% python3 -q
>>> import numpy as np
>>> from numpy import linalg as LA
>>> np.set_printoptions(suppress=True, linewidth=120)
>>> rnd = lambda a: np.round(a, 3) + 0
>>> feats = np.load("block16.npy")
>>> feats
array([[1., 0., 1., 0.],
       [0., 1., 2., 0.],
       [0., 0., 3., 0.],
       [0., 0., 0., 3.]])
>>> B = feats[0, 0] * feats[1:] - np.outer(feats[1:, 0], feats[0])
>>> B
array([[0., 1., 2., 0.],
       [0., 0., 3., 0.],
       [0., 0., 0., 3.]])
>>> np.flatnonzero(~B.round(6).any(axis=1))
array([], dtype=int64)
>>> (feats - feats.T) / 2
array([[ 0. ,  0. ,  0.5,  0. ],
       [ 0. ,  0. ,  1. ,  0. ],
       [-0.5, -1. ,  0. ,  0. ],
       [ 0. ,  0. ,  0. ,  0. ]])
>>> np.allclose(feats @ feats.T, feats.T @ feats)
False
>>> feats @ feats
array([[1., 0., 4., 0.],
       [0., 1., 8., 0.],
       [0., 0., 9., 0.],
       [0., 0., 0., 9.]])
>>> np.allclose(feats, feats.T)
False
>>> W = np.array([[-4, -4, 4, -3], [-3, 4, -4, 0], [5, 4, 1, 3], [-3, 5, 0, -1]])
>>> b = np.array([-1, -5, -7, -5])
>>> H = np.maximum(feats @ W + b, 0)
>>> (H > 0).astype(int)
array([[0, 0, 0, 0],
       [1, 1, 0, 1],
       [1, 1, 0, 1],
       [0, 1, 0, 0]])
>>> LA.matrix_rank(H)
np.int64(3)
>>> (H > 0).mean(axis=0)
array([0.5 , 0.75, 0.  , 0.5 ])
>>> cent = np.array([[1, 2], [-1, -2], [-1, 2], [1, 2]])
>>> W @ cent
array([[ -7,   2],
       [ -3, -22],
       [  3,  10],
       [ -9, -18]])
>>> H @ cent
array([[  0.,   0.],
       [  0.,   0.],
       [ 11.,  22.],
       [-10., -20.]])
>>> (H @ cent).round(6).argmax(axis=1)
array([0, 0, 1, 0])
>>> T = np.stack([feats, 3 * feats, feats[::-1]])
>>> (T @ feats.T).shape
(3, 4, 4)
>>> T.sum(axis=0)
array([[ 4.,  0.,  4.,  3.],
       [ 0.,  4., 11.,  0.],
       [ 0.,  1., 14.,  0.],
       [ 1.,  0.,  1., 12.]])
>>> W0 = np.load("run13.npy")
>>> W0
array([[ 1, -2, -1, -1],
       [-1,  1, -3,  3],
       [ 3, -4,  5, -7]])
>>> rank = LA.matrix_rank(W0)
>>> rank
np.int64(2)
>>> null = LA.svd(W0)[2][rank:].T
>>> rnd(null @ null.T)
array([[ 0.84 ,  0.29 ,  0.038,  0.221],
       [ 0.29 ,  0.427, -0.26 , -0.305],
       [ 0.038, -0.26 ,  0.229,  0.328],
       [ 0.221, -0.305,  0.328,  0.504]])
>>> null.shape
(4, 2)
>>> rnd(W0 @ null)
array([[0., 0.],
       [0., 0.],
       [0., 0.]])
>>> Uu, sv, Vt = LA.svd(W0)
>>> V = Vt[:(sv > 1e-8).sum()]
>>> rng = np.random.default_rng(234787)
>>> vec = W0[1] + 2 * W0[2] + rng.integers(2) * np.eye(4)[3]
>>> vec
array([  5.,  -7.,   7., -11.])
>>> rnd(V.T @ V)
array([[ 0.16 , -0.29 , -0.038, -0.221],
       [-0.29 ,  0.573,  0.26 ,  0.305],
       [-0.038,  0.26 ,  0.771, -0.328],
       [-0.221,  0.305, -0.328,  0.496]])
>>> rnd(LA.norm(vec - V.T @ V @ vec))
np.float64(0.0)
>>> LA.matrix_rank(np.vstack([W0, vec]))
np.int64(2)
>>> def softmax(z):
...     e = np.exp(z - z.max(axis=-1, keepdims=True))
...     return e / e.sum(axis=-1, keepdims=True)
... 
>>> rnd(softmax(W0[0] + 5))
array([0.757, 0.038, 0.102, 0.102])
>>> softmax(W0).sum(axis=1)
array([1., 1., 1.])
>>> att = W0 @ W0.T / np.sqrt(4)
>>> rnd(softmax(att))
array([[0.047, 0.   , 0.952],
       [0.   , 1.   , 0.   ],
       [0.   , 0.   , 1.   ]])
>>> rnd(softmax(att + np.triu(np.full(att.shape, -np.inf), 1)))
array([[1., 0., 0.],
       [0., 1., 0.],
       [0., 0., 1.]])
>>> vec = np.array([6, -3, 6, 4])
>>> W0 @ np.eye(4)[0]
array([ 1., -1.,  3.])
>>> W0 @ vec
array([  2, -15,  32])
>>> (W0 * vec).sum(axis=1)
array([  2, -15,  32])
>>> W0 @ np.ones(4)
array([-3.,  0., -3.])
>>> Uu, sv, Vt = LA.svd(W0)
>>> rnd(sv)
array([10.928,  2.566,  0.   ])
>>> np.argmax(sv[:-1] / (sv[1:] + 1e-6)) + 1
np.int64(2)
>>> B = Uu[:, :2] @ np.diag(sv[:2]) @ Vt[:2]
>>> rnd(LA.norm(W0 - B, 2)), rnd(sv[2])
(np.float64(0.0), np.float64(0.0))
>>> LA.matrix_rank(W0, rtol=0.05)
np.int64(2)
>>> mat = np.array([[-5, 0, 0, 0, 0],
...     [-5, 3, 0, 0, 0],
...     [-6, -1, 3, 0, 0],
...     [-4, -3, -4, 9, 0],
...     [-5, 5, 2, 6, 1]])
>>> mat
array([[-5,  0,  0,  0,  0],
       [-5,  3,  0,  0,  0],
       [-6, -1,  3,  0,  0],
       [-4, -3, -4,  9,  0],
       [-5,  5,  2,  6,  1]])
>>> np.prod(np.diag(mat)), rnd(LA.det(mat))
(np.int64(-405), np.float64(-405.0))
>>> f = np.array([2, -2, 1, -1, -1])
>>> B = mat + np.outer(f, np.eye(5)[4])
>>> LA.matrix_rank(LA.inv(B) - LA.inv(mat), tol=1e-8)
np.int64(1)
>>> rnd(LA.det(B) / LA.det(mat)), rnd(1 + LA.solve(mat, f)[4])
(np.float64(13.319), np.float64(13.319))
>>> O, V = LA.qr(mat[:, :4])[0], LA.qr(mat[:, 4:])[0]
>>> sv = LA.svd(O.T @ V, compute_uv=False)
>>> rnd(LA.norm(O @ O.T - V @ V.T, 2))
np.float64(1.0)
>>> (sv > 0.9).sum()
np.int64(1)
>>> m1 = np.load("mat.npy")
>>> rnd(m1)
array([[0.5  , 0.5  , 0.   , 0.   ],
       [0.   , 1.   , 0.   , 0.   ],
       [0.333, 0.333, 0.333, 0.   ],
       [0.   , 0.   , 0.   , 1.   ]])
>>> np.allclose(m1, m1.T)
False
>>> rnd(np.abs(LA.eigvals(m1)).max())
np.float64(1.0)
>>> rnd(LA.det(m1))
np.float64(0.167)
>>> B = LA.inv(m1)
>>> (np.abs(B) > 1e-9).astype(int)
array([[1, 1, 0, 0],
       [0, 1, 0, 0],
       [1, 0, 1, 0],
       [0, 0, 0, 1]])
>>> rnd(LA.det(m1) * LA.det(B))
np.float64(1.0)
>>> rnd(LA.inv(B))
array([[0.5  , 0.5  , 0.   , 0.   ],
       [0.   , 1.   , 0.   , 0.   ],
       [0.333, 0.333, 0.333, 0.   ],
       [0.   , 0.   , 0.   , 1.   ]])
>>> np.allclose(B, m1.T)
False
>>> rnd(m1 @ m1)
array([[0.25 , 0.75 , 0.   , 0.   ],
       [0.   , 1.   , 0.   , 0.   ],
       [0.278, 0.611, 0.111, 0.   ],
       [0.   , 0.   , 0.   , 1.   ]])
>>> (m1 != 0).astype(int)
array([[1, 1, 0, 0],
       [0, 1, 0, 0],
       [1, 1, 1, 0],
       [0, 0, 0, 1]])
>>> (LA.matrix_power((m1 != 0) + (m1.T != 0) + np.eye(4), 4) > 0).astype(int)
array([[1, 1, 1, 0],
       [1, 1, 1, 0],
       [1, 1, 1, 0],
       [0, 0, 0, 1]])
>>> hat = np.triu(np.array([[-1, 1, 1, 1], [-1, 2, 2, 0], [-2, 2, 0, -2], [1, -2, -2, 2]]), 1) + np.eye(4)
>>> B = hat @ m1 @ LA.inv(hat)
>>> rnd(LA.det(B))
np.float64(0.167)
>>> rnd(hat @ m1 - m1 @ hat)
array([[ 0.333,  0.833, -1.167,  0.5  ],
       [ 0.667,  0.667, -1.333,  0.   ],
       [ 0.   , -0.333, -1.   , -1.667],
       [ 0.   ,  0.   ,  0.   ,  0.   ]])
>>> rnd(np.trace(B)), rnd(np.trace(m1))
(np.float64(2.833), np.float64(2.833))
>>> rnd(np.poly(B))
array([ 1.   , -2.833,  2.833, -1.167,  0.167])
>>> vec = np.array([1, 0, 2, 3])
>>> rhs = m1 @ vec
>>> rhs
array([0.5, 0. , 1. , 3. ])
>>> rnd(LA.solve(m1, rhs + m1[:, 3]))
array([1., 0., 2., 4.])
>>> rnd(LA.solve(m1, -3 * rhs))
array([-3.,  0., -6., -9.])
>>> rnd(LA.solve(m1, m1[:, 1]))
array([0., 1., 0., 0.])
>>> M = np.tanh(np.array([[-2.0, 0.1],
...     [-1.4, 1.9],
...     [-0.7, -0.2],
...     [-0.6, 0.4],
...     [0.2, 0.3],
...     [-0.7, -0.6],
...     [1.1, 0.3],
...     [1.0, 0.8],
...     [0.2, -1.6],
...     [-1.5, -0.1],
...     [0.0, -0.3],
...     [-2.4, 0.9],
...     [-0.8, -1.0],
...     [0.6, 1.4],
...     [0.7, 1.6],
...     [0.1, -0.8],
...     [0.0, 0.9],
...     [0.2, 0.5],
...     [1.1, -1.3],
...     [-0.2, 0.1],
...     [0.6, 0.4],
...     [0.7, 0.6],
...     [0.3, 3.1],
...     [1.3, 0.6],
...     [0.5, 1.5],
...     [-2.8, -2.1],
...     [1.0, -0.9],
...     [0.5, 0.3],
...     [0.4, -0.2],
...     [-0.4, -1.7],
...     [-1.4, 0.4]]) @ np.array([[0.1, -1.2, 0.7], [0.2, 0.5, 0.5]]))
>>> rnd(M)
array([[-0.178,  0.985, -0.874],
       [ 0.235,  0.99 , -0.03 ],
       [-0.11 ,  0.629, -0.53 ],
       [ 0.02 ,  0.726, -0.217],
       [ 0.08 , -0.09 ,  0.282],
       [-0.188,  0.493, -0.658],
       [ 0.168, -0.824,  0.726],
       [ 0.254, -0.664,  0.8  ],
       [-0.291, -0.778, -0.578],
       [-0.168,  0.941, -0.8  ],
       [-0.06 , -0.149, -0.149],
       [-0.06 ,  0.997, -0.843],
       [-0.273,  0.43 , -0.786],
       [ 0.327, -0.02 ,  0.808],
       [ 0.371, -0.04 ,  0.859],
       [-0.149, -0.478, -0.319],
       [ 0.178,  0.422,  0.422],
       [ 0.119,  0.01 ,  0.371],
       [-0.149, -0.962,  0.119],
       [ 0.   ,  0.282, -0.09 ],
       [ 0.139, -0.478,  0.551],
       [ 0.188, -0.493,  0.658],
       [ 0.572,  0.831,  0.943],
       [ 0.245, -0.851,  0.837],
       [ 0.336,  0.149,  0.8  ],
       [-0.604,  0.98 , -0.995],
       [-0.08 , -0.929,  0.245],
       [ 0.11 , -0.422,  0.462],
       [ 0.   , -0.523,  0.178],
       [-0.363, -0.354, -0.811],
       [-0.06 ,  0.954, -0.653]])
>>> B = np.array([[-2, 3, 2], [0, -3, 3], [-2, 2, 2], [3, 2, 1]])
>>> LA.matrix_rank(np.vstack([m1, B.T]))
np.int64(4)
>>> rnd(m1 @ B)
array([[-1.   ,  0.   ,  2.5  ],
       [ 0.   , -3.   ,  3.   ],
       [-1.333,  0.667,  2.333],
       [ 3.   ,  2.   ,  1.   ]])
>>> rnd(np.einsum("ik,kj->ji", m1, B))
array([[-1.   ,  0.   , -1.333,  3.   ],
       [ 0.   , -3.   ,  0.667,  2.   ],
       [ 2.5  ,  3.   ,  2.333,  1.   ]])
>>> rnd(np.einsum("ik,kj->ij", m1, B))
array([[-1.   ,  0.   ,  2.5  ],
       [ 0.   , -3.   ,  3.   ],
       [-1.333,  0.667,  2.333],
       [ 3.   ,  2.   ,  1.   ]])
